% ipython --no-banner

In [1]: import numpy as np

In [2]: np.set_printoptions(precision=2, suppress=True, linewidth=120)

In [3]: data = np.array([[0.84, 3.69, 0.07],
   ...:     [-2.58, -2.35, 1.5],
   ...:     [2.8, 4.62, -0.94],
   ...:     [-1.52, 1.81, 0.04],
   ...:     [4.66, -1.06, 1.73],
   ...:     [0.92, -4.52, 1.22],
   ...:     [-1.32, 2.98, 0.39],
   ...:     [1.32, -6.14, -0.34],
   ...:     [-2.0, 0.54, -0.08],
   ...:     [-7.21, 0.05, 0.91],
   ...:     [0.37, 1.62, 1.88],
   ...:     [-0.69, -2.01, -2.24],
   ...:     [1.76, -4.47, -2.7],
   ...:     [-2.3, 0.61, -0.92],
   ...:     [1.81, 0.89, -1.42],
   ...:     [0.36, 3.97, 2.48],
   ...:     [0.18, -9.72, -0.73],
   ...:     [2.61, -4.71, -0.58],
   ...:     [-3.61, 1.5, 0.17],
   ...:     [3.4, 0.15, -0.15]])

In [4]: u, r1 = data[16], data[6]

In [5]: np.round(u @ r1, 2)
Out[5]: np.float64(-29.49)

In [6]: round(u @ u, 2)
Out[6]: np.float64(95.04)

In [7]: p = (u @ r1) / (u @ u) * u

In [8]: r1 - p
Out[8]: array([-1.26, -0.04,  0.16])

In [9]: np.outer(u, r1)
Out[9]: 
array([[ -0.24,   0.54,   0.07],
       [ 12.83, -28.97,  -3.79],
       [  0.96,  -2.18,  -0.28]])

In [10]: np.linalg.matrix_rank(np.outer(u, r1))
Out[10]: np.int64(1)

In [11]: round((r1 - p) @ u, 2)
Out[11]: np.float64(0.0)

In [12]: p
Out[12]: array([-0.06,  3.02,  0.23])

In [13]: Xs = data - data.mean(axis=0)

In [14]: evecs = np.linalg.svd(Xs)[2][:2]

In [15]: other = Xs - Xs @ evecs.T @ evecs

In [16]: round(float(np.linalg.norm(other) / np.linalg.norm(Xs)), 2)
Out[16]: 0.26

In [17]: np.linalg.norm(other, axis=1).round(6).argmax()
Out[17]: np.int64(12)

In [18]: cov = np.cov(data, rowvar=False)

In [19]: np.argwhere(np.triu(np.abs(np.corrcoef(data.T)) > 0.8, 1))
Out[19]: array([], shape=(0, 2), dtype=int64)

In [20]: np.round(np.corrcoef(data[:, 1], data[:, 2])[0, 1], 2)
Out[20]: np.float64(0.27)

In [21]: np.linalg.eigvalsh(cov)[::-1]
Out[21]: array([14.5 ,  7.27,  1.64])

In [22]: np.argsort(-data.std(axis=0).round(6), kind="stable")
Out[22]: array([1, 0, 2])

In [23]: np.polyfit(data[:, 1], data[:, 2], 1)
Out[23]: array([0.1 , 0.08])

In [24]: data.std(axis=0)
Out[24]: array([2.68, 3.65, 1.31])

In [25]: x = np.array([6, -1, -6])

In [26]: rhs = data @ x

In [27]: np.round(np.linalg.pinv(data) @ data, 2) + 0
Out[27]: 
array([[1., 0., 0.],
       [0., 1., 0.],
       [0., 0., 1.]])

In [28]: np.linalg.lstsq(data, rhs)[0]
Out[28]: array([ 6., -1., -6.])

In [29]: rng = np.random.default_rng(267)

In [30]: rhs = rhs + 0.3 * rng.normal(size=20)

In [31]: rhs
Out[31]: 
array([  1.02, -22.18,  18.32, -11.1 ,  18.76,   2.67, -13.46,  15.91, -12.19, -48.91, -10.99,  10.78,  31.54,  -9.06,
        17.63, -16.78,  15.56,  24.12, -23.81,  20.94])

In [32]: b, *_ = np.linalg.lstsq(data, rhs)

In [33]: b
Out[33]: array([ 6.01, -1.01, -5.99])

In [34]: z = data[:, 0] > np.median(data[:, 0])

In [35]: u = data[z].mean(axis=0) - data[~z].mean(axis=0)

In [36]: z.astype(int)
Out[36]: array([1, 0, 1, 0, 1, 1, 0, 1, 0, 0, 1, 0, 1, 0, 1, 0, 0, 1, 0, 1])

In [37]: u
Out[37]: array([ 4.12, -0.73, -0.28])

In [38]: (((data - data.mean(axis=0)) @ u > 0) == z).mean()
Out[38]: np.float64(0.9)

In [39]: other = np.array([[3, -2], [-3, 2], [-2, 2]])

In [40]: F = np.tile(other, (2, 3))

In [41]: F
Out[41]: 
array([[ 3, -2,  3, -2,  3, -2],
       [-3,  2, -3,  2, -3,  2],
       [-2,  2, -2,  2, -2,  2],
       [ 3, -2,  3, -2,  3, -2],
       [-3,  2, -3,  2, -3,  2],
       [-2,  2, -2,  2, -2,  2]])

In [42]: np.linalg.lstsq(F[:-1].T, F[-1])[2]
Out[42]: np.int32(2)

In [43]: mat = np.load("block10.npy")

In [44]: mat
Out[44]: 
array([[6., 1., 1.],
       [1., 6., 1.],
       [1., 1., 6.]])

In [45]: x = np.array([1, 4, -3])

In [46]: h = np.maximum(mat @ x, 0)

In [47]: np.maximum(mat @ (3 * x), 0)
Out[47]: array([21., 66.,  0.])

In [48]: np.flatnonzero(h > 1e-9)
Out[48]: array([0, 1])

In [49]: mat.T @ h
Out[49]: array([ 64., 139.,  29.])

In [50]: mat * (h > 1e-9)[:, None]
Out[50]: 
array([[6., 1., 1.],
       [1., 6., 1.],
       [0., 0., 0.]])

In [51]: x = np.ones(3)

In [52]: for _ in range(5):
    ...:     x = mat @ x
    ...:     x /= np.linalg.norm(x)
    ...:     print(round(x @ mat @ x, 2))
    ...: 
8.0
8.0
8.0
8.0
8.0

In [53]: x
Out[53]: array([0.58, 0.58, 0.58])

In [54]: np.round(np.linalg.eigvalsh(mat)[-1], 2)
Out[54]: np.float64(8.0)

In [55]: low = np.linalg.cholesky(mat)

In [56]: low @ low.T
Out[56]: 
array([[6., 1., 1.],
       [1., 6., 1.],
       [1., 1., 6.]])

In [57]: np.diag(low) ** 2
Out[57]: array([6.  , 5.83, 5.71])

In [58]: (mat @ mat)[0]
Out[58]: array([38., 13., 13.])

In [59]: np.fft.fft(mat[0])
Out[59]: array([8.+0.j, 5.+0.j, 5.+0.j])

In [60]: evals, evecs = np.linalg.eigh(mat)

In [61]: np.round(evecs.T @ mat @ evecs, 2) + 0
Out[61]: 
array([[5., 0., 0.],
       [0., 5., 0.],
       [0., 0., 8.]])

In [62]: np.abs(evecs[:, -1]).round(6).argmax()
Out[62]: np.int64(0)

In [63]: np.unique(evals.round(6) + 0, return_counts=True)[1]
Out[63]: array([2, 1])

In [64]: np.linalg.eigvalsh(mat + -1 * np.eye(3))
Out[64]: array([4., 4., 7.])

In [65]: np.abs(evecs[:, -1])
Out[65]: array([0.58, 0.58, 0.58])

In [66]: Q, _ = np.linalg.qr(np.array([[-1.3, -0.3, 0.5], [0.2, -0.7, 0.0], [-0.6, 0.4, 0.4]]))

In [67]: evals = np.array([-1, -1, 2])

In [68]: A = Q @ np.diag(evals) @ Q.T

In [69]: A
Out[69]: 
array([[-0.78, -0.46, -0.64],
       [-0.46, -0.05,  1.32],
       [-0.64,  1.32,  0.83]])

In [70]: u = np.array([0, 2, 2])

In [71]: other = A + np.outer(u, np.eye(3)[1])

In [72]: other
Out[72]: 
array([[-0.78, -0.46, -0.64],
       [-0.46,  1.95,  1.32],
       [-0.64,  3.32,  0.83]])

In [73]: np.linalg.matrix_rank(np.linalg.inv(other) - np.linalg.inv(A), tol=1e-8)
Out[73]: np.int64(1)

In [74]: other = A + rng.integers(-2, 3, (3, 1)) @ rng.integers(-2, 3, (1, 3))

In [75]: other
Out[75]: 
array([[-2.78, -1.46,  0.36],
       [-0.46, -0.05,  1.32],
       [ 1.36,  2.32, -0.17]])

In [76]: np.round(np.linalg.svd(other - A, compute_uv=False), 2) + 0
Out[76]: array([3.46, 0.  , 0.  ])

In [77]: np.linalg.matrix_rank(other - A, tol=1e-8)
Out[77]: np.int64(1)

In [78]: other - A
Out[78]: 
array([[-2., -1.,  1.],
       [ 0.,  0.,  0.],
       [ 2.,  1., -1.]])

In [79]: K = np.load("a.npy")

In [80]: K
Out[80]: 
array([[ 22.78,  -1.61,  20.97],
       [ 13.07,  -3.08,  11.61],
       [ 10.71,  -3.24,   9.35],
       [  5.66,  -3.1 ,   4.61],
       [  1.52,  -1.79,   0.93],
       [  1.36,  -1.68,   0.81],
       [  0.6 ,  -0.99,   0.25],
       [  0.19,  -0.37,   0.03],
       [ -0.09,   0.16,   0.01],
       [ -0.11,   0.19,   0.01],
       [ -0.23,   0.28,   0.02],
       [ -0.32,   0.26,   0.  ],
       [ -0.68,  -0.07,  -0.16],
       [ -0.94,  -0.38,  -0.32],
       [ -1.  ,  -0.45,  -0.37],
       [ -1.13,  -0.62,  -0.46],
       [ -1.57,  -1.18,  -0.8 ],
       [ -2.37,  -2.2 ,  -1.45],
       [ -5.85,  -6.45,  -4.57],
       [ -6.3 ,  -6.98,  -4.99],
       [-12.91, -14.41, -11.24],
       [-13.39, -14.92, -11.69],
       [-17.08, -18.87, -15.24]])

In [81]: other = np.array([[0, 1, 3], [-3, -2, 1], [-3, -3, 2]])

In [82]: np.linalg.matrix_rank(K @ other)
Out[82]: np.int64(3)

In [83]: np.vstack([K, other.T]).shape
Out[83]: (26, 3)

In [84]: Xs = (K - K.mean(axis=0)) / K.std(axis=0)

In [85]: Xs.std(axis=0)
Out[85]: array([1., 1., 1.])

In [86]: np.argwhere(np.abs(Xs) > 2)
Out[86]: 
array([[ 0,  0],
       [ 0,  2],
       [20,  1],
       [21,  1],
       [22,  0],
       [22,  1],
       [22,  2]])

In [87]: b = np.linalg.lstsq(np.delete(Xs, 0, axis=1), Xs[:, 0])[0]

In [88]: np.round(1 - np.var(Xs[:, 0] - np.delete(Xs, 0, axis=1) @ b), 2)
Out[88]: np.float64(1.0)

In [89]: b.round(2) + 0
Out[89]: array([0., 1.])

In [90]: arr = np.array([[2, 0, 0, 0], [0, 0, 0, 0]])

In [91]: # column 2 repeats column 1

In [92]: rank = np.linalg.matrix_rank(arr)

In [93]: rank
Out[93]: np.int64(1)

In [94]: N = np.linalg.svd(arr)[2][rank:].T

In [95]: np.allclose(arr @ N, 0)
Out[95]: True

In [96]: N @ N.T
Out[96]: 
array([[0., 0., 0., 0.],
       [0., 1., 0., 0.],
       [0., 0., 1., 0.],
       [0., 0., 0., 1.]])

In [97]: U, sv, vt = np.linalg.svd(arr)

In [98]: evecs = vt[:(sv > 1e-8).sum()]

In [99]: x = arr[1] + -3 * arr[0] + rng.integers(2) * np.eye(4)[1]

In [100]: x
Out[100]: array([-6.,  1.,  0.,  0.])

In [101]: np.linalg.matrix_rank(np.vstack([arr, x]))
Out[101]: np.int64(2)

In [102]: evecs.T @ evecs
Out[102]: 
array([[1., 0., 0., 0.],
       [0., 0., 0., 0.],
       [0., 0., 0., 0.],
       [0., 0., 0., 0.]])

In [103]: arr @ arr
Traceback (most recent call last):
  Cell In[103], line 1
    arr @ arr
ValueError: matmul: Input operand 1 has a mismatch in its core dimension 0, with gufunc signature (n?,k),(k,m?)->(n?,m?) (size 2 is different from 4)


In [104]: cov = arr.T @ arr

In [105]: np.diag(cov)
Out[105]: array([4, 0, 0, 0])

In [106]: np.allclose(cov, cov.T)
Out[106]: True

In [107]: np.linalg.svd(arr, compute_uv=False) ** 2
Out[107]: array([4., 0.])

In [108]: np.trace(cov), (arr ** 2).sum()
Out[108]: (np.int64(4), np.int64(4))
